$ python -q
>>> import numpy as np
>>> np.set_printoptions(precision=3, suppress=True, linewidth=160, sign=" ")
>>> X = np.load("test8.npy")
>>> X
array([[-0.4  ,  0.9  , -0.8  , -0.8  ,  0.6  ,  0.4  ],
       [ 0.189,  1.524,  1.198,  0.394, -0.425,  0.621],
       [-0.4  , -0.1  ,  0.3  , -0.3  , -1.   , -0.5  ],
       [-1.5  ,  1.2  ,  1.3  ,  1.1  ,  0.8  ,  0.4  ],
       [ 0.2  ,  1.5  ,  1.2  ,  0.4  , -0.4  ,  0.6  ]])
>>> f, r1 = X[0], X[4]
>>> round(f @ r1, 3)
np.float64(-0.01)
>>> np.round(f @ f, 3)
np.float64(2.77)
>>> p = (f @ r1) / (f @ f) * f
>>> round(float(np.linalg.norm(f + r1) ** 2 + np.linalg.norm(f - r1) ** 2), 3)
14.36
>>> print(np.linalg.matrix_rank(np.outer(f, r1)))
1
>>> E = np.load("case12.npy")
>>> E
array([[  1.825,   4.108,  10.109,   1.865],
       [  3.012,   0.099,   8.845,   7.077],
       [ -1.828,   2.045,  -1.11 ,   1.012],
       [ -2.008,   2.988,  -0.853,  -1.959],
       [  2.105,   3.897,   9.889,   2.019],
       [ -3.056,  -2.914, -11.898,  -5.121],
       [  2.933,  -0.093,   9.107,   7.152],
       [  0.011,  -4.081,  -6.003,  -1.975]])
>>> M2 = np.c_[E[:, :2] @ np.array([[1, 1], [-2, 1]]), np.array([1, -1, 0, -2, -1, -1, 0, 2])]
>>> M2
array([[-6.391,  5.933,  1.   ],
       [ 2.814,  3.111, -1.   ],
       [-5.918,  0.217,  0.   ],
       [-7.984,  0.98 , -2.   ],
       [-5.689,  6.002, -1.   ],
       [ 2.772, -5.97 , -1.   ],
       [ 3.119,  2.84 ,  0.   ],
       [ 8.173, -4.07 ,  2.   ]])
>>> np.round(np.linalg.lstsq(E, M2[:, 0])[0], 3) + 0
array([ 1., -2.,  0.,  0.])
